$ python3 -q
>>> import numpy as np
>>> np.set_printoptions(suppress=True, linewidth=120)
>>> J = np.loadtxt("w.csv", delimiter=",")
>>> print(J)
[[1. 0. 2. 3. 3. 9. 5. 7. 4. 8.]
 [9. 5. 5. 5. 8. 1. 4. 8. 7. 0.]
 [2. 6. 4. 6. 2. 1. 0. 7. 6. 4.]
 [2. 4. 9. 1. 6. 2. 3. 2. 6. 9.]
 [4. 3. 3. 0. 4. 1. 7. 2. 9. 1.]
 [8. 8. 1. 2. 8. 7. 1. 8. 0. 7.]
 [1. 6. 3. 2. 5. 4. 3. 0. 3. 9.]
 [0. 9. 3. 3. 7. 1. 0. 1. 5. 4.]
 [1. 0. 7. 7. 7. 5. 8. 5. 1. 1.]
 [1. 9. 2. 0. 6. 1. 9. 5. 5. 2.]]
>>> vec = np.array([-1, 1, -1, 0, -2, 1, 0, -1, 1, 0])
>>> h = np.maximum(J @ vec, 0)
>>> print(np.maximum(J @ (3 * vec), 0))
[0. 0. 0. 0. 0. 0. 0. 0. 0. 0.]
>>> print(J.T @ h)
[0. 0. 0. 0. 0. 0. 0. 0. 0. 0.]
>>> print(np.flatnonzero(h > 1e-9))
[]
>>> print(np.maximum(J @ vec, 0) - np.maximum(-J @ vec, 0))
[ -3. -25.  -4. -13.  -4. -18.  -1.  -3. -21.  -5.]
>>> print(np.round(np.tanh(J @ vec), 2))
[-1.   -1.   -1.   -1.   -1.   -1.   -0.76 -1.   -1.   -1.  ]
>>> print(np.round(np.linalg.norm(J, "nuc"), 2))
112.96
>>> print(np.round(np.linalg.norm(J, axis=1), 2))
[16.06 18.71 14.07 16.49 13.64 18.97 13.78 13.82 16.25 16.06]
>>> print(np.round(np.linalg.norm(J, 1), 2), np.round(np.linalg.norm(J, np.inf), 2))
56.0 52.0
>>> print(np.round(np.linalg.norm(J, axis=0), 2))
[13.15 18.65 14.39 11.7  18.76 13.42 15.94 16.88 16.67 17.69]
>>> print(round(np.linalg.norm(J[6], 1), 2), round(float(np.linalg.norm(J[6], np.inf)), 2))
36.0 9.0
>>> print(J[6] @ J[3])
201.0
>>> print(round(float(np.linalg.norm(J, 2)), 2))
42.36
>>> print(np.round(np.linalg.matrix_power(J, 4), 2))
[[205307. 337207. 275456. 210892. 392868. 204279. 297768. 302227. 339435. 274611.]
 [249579. 416727. 331079. 250073. 473607. 238720. 356709. 364909. 410097. 329741.]
 [185412. 311180. 253845. 192185. 357251. 181713. 270512. 275727. 309298. 250014.]
 [211427. 351872. 284397. 213801. 402176. 203959. 305773. 311812. 349912. 281039.]
 [165060. 273282. 215442. 163628. 310766. 156051. 237353. 242422. 268664. 211986.]
 [250403. 417000. 332895. 251012. 477346. 245858. 358829. 365824. 410728. 337229.]
 [181344. 302572. 243043. 182739. 346432. 177255. 262318. 266897. 297993. 243097.]
 [164151. 280180. 223537. 166820. 316825. 160624. 239232. 244238. 271330. 223846.]
 [196263. 329192. 267102. 203044. 378798. 194576. 281700. 287238. 327736. 269158.]
 [191292. 324301. 259692. 196517. 369531. 190089. 279004. 284413. 317747. 261849.]]
>>> print((J + J.T) / 2)
[[1.  4.5 2.  2.5 3.5 8.5 3.  3.5 2.5 4.5]
 [4.5 5.  5.5 4.5 5.5 4.5 5.  8.5 3.5 4.5]
 [2.  5.5 4.  7.5 2.5 1.  1.5 5.  6.5 3. ]
 [2.5 4.5 7.5 1.  3.  2.  2.5 2.5 6.5 4.5]
 [3.5 5.5 2.5 3.  4.  4.5 6.  4.5 8.  3.5]
 [8.5 4.5 1.  2.  4.5 7.  2.5 4.5 2.5 4. ]
 [3.  5.  1.5 2.5 6.  2.5 3.  0.  5.5 9. ]
 [3.5 8.5 5.  2.5 4.5 4.5 0.  1.  5.  4.5]
 [2.5 3.5 6.5 6.5 8.  2.5 5.5 5.  1.  3. ]
 [4.5 4.5 3.  4.5 3.5 4.  9.  4.5 3.  2. ]]
>>> print(np.allclose(J, J.T))
False
>>> A2 = np.array([[0, -7, -2, 5],
...     [-4, -3, -6, 6],
...     [0, -9, -5, -3],
...     [-8, 5, 0, 0],
...     [7, -2, 7, 6],
...     [5, -3, 0, 9],
...     [-1, -6, 4, 7],
...     [-4, -8, -4, -6],
...     [4, -7, 8, -8],
...     [4, 3, 4, 9],
...     [1, -8, 4, -2]])
>>> W2 = np.array([[2, 7, 5, 7, 4, 1, 3, 8, 1, 0, 0, 0],
...     [8, 3, 6, 9, 0, 8, 0, 4, 4, 1, 2, 5],
...     [3, 5, 3, 2, 5, 1, 0, 5, 8, 6, 1, 6],
...     [3, 3, 4, 2, 3, 6, 6, 6, 2, 8, 3, 5]])
>>> rng = np.random.default_rng(93012)
>>> W0 = A2 @ W2 + 0.1 * rng.normal(size=(11, 12))
>>> print(W0.round(2))
[[ -47.07  -15.9   -28.01  -57.12    5.09  -28.09   30.     -8.01  -34.05   21.03   -1.06  -22.06]
 [ -31.96  -48.96  -31.97  -54.89  -28.06    1.98   23.92  -38.04  -52.08    9.13    6.08  -21.1 ]
 [ -95.99  -61.07  -81.01  -97.01  -34.12  -94.92  -18.17  -78.98  -82.31  -62.99  -32.    -89.94]
 [  24.05  -40.95  -10.12  -10.83  -32.08   31.91  -23.91  -43.96   12.24    5.09   10.23   24.98]
 [  36.96   96.01   67.86   56.94   80.98   34.07   57.12  118.84   66.97   88.17   20.94   62.15]
 [  13.18   52.99   43.08   26.1    46.98   34.91   68.96   81.99   11.03   68.95   21.12   30.03]
 [ -16.93   15.89   -1.07  -38.81   36.87   -2.83   39.02   30.06   20.89   73.93   12.91   28.92]
 [-101.8   -90.08 -103.98 -120.09  -54.07 -107.99  -48.   -120.14  -80.09  -79.81  -38.16  -93.95]
 [ -47.93   23.12  -29.8   -35.03   32.    -92.15  -36.     -4.06   23.95  -22.91  -30.11  -27.2 ]
 [  71.05   83.81   86.22   80.91   63.     85.87   65.89  118.03   66.05   99.19   37.14   83.87]
 [ -56.06   -3.06  -39.15  -60.97   18.13  -70.96   -9.12  -15.82   -3.08    0.1   -18.06  -26.08]]
>>> U, sig, Vh = np.linalg.svd(W0)
>>> print(np.argmax(sig[:-1] / (sig[1:] + 1e-6)) + 1)
4
>>> A2 = U[:, :4] @ np.diag(sig[:4]) @ Vh[:4]
>>> print(np.round(np.abs(W0 - A2).max(), 2))
0.23
>>> print(round(float(np.linalg.norm(W0 - A2, 2)), 2), round(float(sig[4]), 2))
0.56 0.56
>>> print(round(float(np.linalg.norm(W0 - A2) / np.linalg.norm(W0)), 2))
0.0
>>> print(np.linalg.matrix_rank(W0, rtol=0.05))
4
